$ python -q
>>> import numpy as np
>>> np.set_printoptions(precision=2, suppress=True, linewidth=120)
>>> feats = np.array([[0.0, 0.0, 0.0, 3.0, 4.0, 5.0, 5.0, 3.0],
...     [0.0, 0.0, 0.0, 5.0, 4.0, 4.0, 3.0, 1.0],
...     [0.0, 0.0, 0.0, 0.0, 5.0, 4.0, 5.0, 4.0],
...     [3.0, 5.0, 0.0, 0.0, 0.0, 0.0, 0.0, 0.0],
...     [4.0, 4.0, 5.0, 0.0, 0.0, 0.0, 0.0, 0.0],
...     [5.0, 4.0, 4.0, 0.0, 0.0, 0.0, 0.0, 0.0],
...     [5.0, 3.0, 5.0, 0.0, 0.0, 0.0, 0.0, 0.0],
...     [3.0, 1.0, 4.0, 0.0, 0.0, 0.0, 0.0, 0.0]])
>>> feats
array([[0., 0., 0., 3., 4., 5., 5., 3.],
       [0., 0., 0., 5., 4., 4., 3., 1.],
       [0., 0., 0., 0., 5., 4., 5., 4.],
       [3., 5., 0., 0., 0., 0., 0., 0.],
       [4., 4., 5., 0., 0., 0., 0., 0.],
       [5., 4., 4., 0., 0., 0., 0., 0.],
       [5., 3., 5., 0., 0., 0., 0., 0.],
       [3., 1., 4., 0., 0., 0., 0., 0.]])
>>> ev, V = np.linalg.eigh(feats)
>>> np.round(ev.sum(), 2), np.trace(feats)
(np.float64(0.0), np.float64(0.0))
>>> np.unique(ev.round(6) + 0, return_counts=True)[1]
array([1, 1, 1, 2, 1, 1, 1])
>>> np.round(np.linalg.eigvalsh(feats @ feats), 2) + 0
array([  0.  ,   0.  ,   1.03,   1.03,  19.05,  19.05, 212.92, 212.92])
>>> np.round(V.T @ feats @ V, 2) + 0
array([[-14.59,   0.  ,   0.  ,   0.  ,   0.  ,   0.  ,   0.  ,   0.  ],
       [  0.  ,  -4.36,   0.  ,   0.  ,   0.  ,   0.  ,   0.  ,   0.  ],
       [  0.  ,   0.  ,  -1.02,   0.  ,   0.  ,   0.  ,   0.  ,   0.  ],
       [  0.  ,   0.  ,   0.  ,   0.  ,   0.  ,   0.  ,   0.  ,   0.  ],
       [  0.  ,   0.  ,   0.  ,   0.  ,   0.  ,   0.  ,   0.  ,   0.  ],
       [  0.  ,   0.  ,   0.  ,   0.  ,   0.  ,   1.02,   0.  ,   0.  ],
       [  0.  ,   0.  ,   0.  ,   0.  ,   0.  ,   0.  ,   4.36,   0.  ],
       [  0.  ,   0.  ,   0.  ,   0.  ,   0.  ,   0.  ,   0.  ,  14.59]])
>>> np.round(V.T @ V, 2) + 0
array([[1., 0., 0., 0., 0., 0., 0., 0.],
       [0., 1., 0., 0., 0., 0., 0., 0.],
       [0., 0., 1., 0., 0., 0., 0., 0.],
       [0., 0., 0., 1., 0., 0., 0., 0.],
       [0., 0., 0., 0., 1., 0., 0., 0.],
       [0., 0., 0., 0., 0., 1., 0., 0.],
       [0., 0., 0., 0., 0., 0., 1., 0.],
       [0., 0., 0., 0., 0., 0., 0., 1.]])
>>> np.linalg.eigvalsh(feats + 2 * np.eye(8))
array([-12.59,  -2.36,   0.98,   2.  ,   2.  ,   3.02,   6.36,  16.59])
>>> U, sv, vt = np.linalg.svd(feats, full_matrices=False)
>>> round(float(np.sqrt((sv ** 2).sum())), 2), round(float(np.linalg.norm(feats)), 2)
(21.59, 21.59)
>>> np.round(U.T @ feats @ vt.T, 2) + 0
array([[14.59,  0.  ,  0.  ,  0.  ,  0.  ,  0.  ,  0.  ,  0.  ],
       [ 0.  , 14.59,  0.  ,  0.  ,  0.  ,  0.  ,  0.  ,  0.  ],
       [ 0.  ,  0.  ,  4.36,  0.  ,  0.  ,  0.  ,  0.  ,  0.  ],
       [ 0.  ,  0.  ,  0.  ,  4.36,  0.  ,  0.  ,  0.  ,  0.  ],
       [ 0.  ,  0.  ,  0.  ,  0.  ,  1.02,  0.  ,  0.  ,  0.  ],
       [ 0.  ,  0.  ,  0.  ,  0.  ,  0.  ,  1.02,  0.  ,  0.  ],
       [ 0.  ,  0.  ,  0.  ,  0.  ,  0.  ,  0.  ,  0.  ,  0.  ],
       [ 0.  ,  0.  ,  0.  ,  0.  ,  0.  ,  0.  ,  0.  ,  0.  ]])
>>> np.allclose(feats[:-1].T @ np.linalg.lstsq(feats[:-1].T, feats[-1])[0], feats[-1])
True
>>> np.round(feats @ np.linalg.pinv(feats) @ feats, 2) + 0
array([[0., 0., 0., 3., 4., 5., 5., 3.],
       [0., 0., 0., 5., 4., 4., 3., 1.],
       [0., 0., 0., 0., 5., 4., 5., 4.],
       [3., 5., 0., 0., 0., 0., 0., 0.],
       [4., 4., 5., 0., 0., 0., 0., 0.],
       [5., 4., 4., 0., 0., 0., 0., 0.],
       [5., 3., 5., 0., 0., 0., 0., 0.],
       [3., 1., 4., 0., 0., 0., 0., 0.]])
>>> np.round(np.linalg.norm(feats, 2) / np.linalg.norm(feats), 2)
np.float64(0.68)
>>> [round(float(x), 2) for x in np.linalg.svd(feats, compute_uv=False)[:3]]
[14.59, 14.59, 4.36]
>>> rk = np.linalg.matrix_rank(feats)
>>> rk
np.int64(6)
>>> ns = np.linalg.svd(feats)[2][rk:].T
>>> np.round(ns @ ns.T, 2) + 0
array([[ 0.  ,  0.  ,  0.  ,  0.  ,  0.  ,  0.  ,  0.  ,  0.  ],
       [ 0.  ,  0.  ,  0.  ,  0.  ,  0.  ,  0.  ,  0.  ,  0.  ],
       [ 0.  ,  0.  ,  0.  ,  0.  ,  0.  ,  0.  ,  0.  ,  0.  ],
       [ 0.  ,  0.  ,  0.  ,  0.16, -0.03, -0.25,  0.02,  0.26],
       [ 0.  ,  0.  ,  0.  , -0.03,  0.01,  0.03,  0.02, -0.07],
       [ 0.  ,  0.  ,  0.  , -0.25,  0.03,  0.61, -0.37, -0.18],
       [ 0.  ,  0.  ,  0.  ,  0.02,  0.02, -0.37,  0.54, -0.33],
       [ 0.  ,  0.  ,  0.  ,  0.26, -0.07, -0.18, -0.33,  0.68]])
>>> np.allclose(feats @ ns, 0)
True
>>> [int(np.linalg.matrix_rank(feats[:i])) for i in range(1, len(feats) + 1)]
[1, 2, 3, 4, 5, 6, 6, 6]
>>> [int(np.linalg.matrix_rank(feats[:, :j + 1])) for j in range(8)]
[1, 2, 3, 4, 5, 6, 6, 6]
>>> [int(np.linalg.matrix_rank(np.delete(feats, i, axis=0))) for i in range(8)]
[5, 5, 5, 6, 6, 6, 6, 6]
>>> K = np.loadtxt("mat.csv", delimiter=",")
>>> K
array([[-2. , -0.3,  0. ,  0.9, -1.8,  0.8,  0.4, -0.2],
       [-1.5,  0.3, -0.6,  0.6,  0.4,  1.6,  1. , -0.5],
       [ 3.5,  1.1, -0.6,  0.7, -0.8, -1.9, -0.3,  0.4],
       [-3.5, -0.6,  0.1, -0.4, -1.4, -0.2, -0.6,  1.7],
       [ 4.5,  1.3, -0.6, -0.9, -0.1,  0.2, -0.3, -0.5],
       [ 2.5,  0.6,  1.7, -0.9,  1. , -0.3, -0.1, -1.8],
       [ 1. ,  1.2, -1.2, -1.5,  1.2,  1.1, -0.3, -0.7],
       [-1. , -0.3, -1. , -0.4, -0.9, -0.6,  0.6,  0.1],
       [ 4.5,  0.5,  0.9,  0.1, -0.1,  3.1,  2.4,  2.2],
       [-2.5,  1. ,  0.9,  0.2,  0.7, -3.1, -0.9,  0.7],
       [ 8. ,  0.2, -0.5,  0.1,  0.2, -0.5,  0.4, -0.9],
       [-8. ,  0.4,  0.1,  0.8, -0.1,  0.3, -1.2,  0.1],
       [ 0.5, -0.8, -1.1,  0.4, -1.8, -1.5,  0.9,  0.1],
       [ 8.5, -0.1, -1.4,  0. , -0.7, -1.7,  1.1,  1.6],
       [ 1.5,  0.2, -0.6,  0.5, -0.5,  0.4,  0.1,  1. ]])
>>> r0 = np.array([-7, 2, -3])
>>> np.convolve(K[13], r0)
array([-59.5,  17.7, -15.9,  -2.5,   9.1,  10.5,  -9. ,  -3.9,  -0.1,  -4.8])
>>> np.polyval(r0, K[13])
array([-491.75,   -3.27,  -19.52,   -3.  ,   -7.83,  -26.63,   -9.27,  -17.72])
>>> np.cross(K[13, :3], K[10, :3])
array([ 0.33, -6.95,  2.5 ])
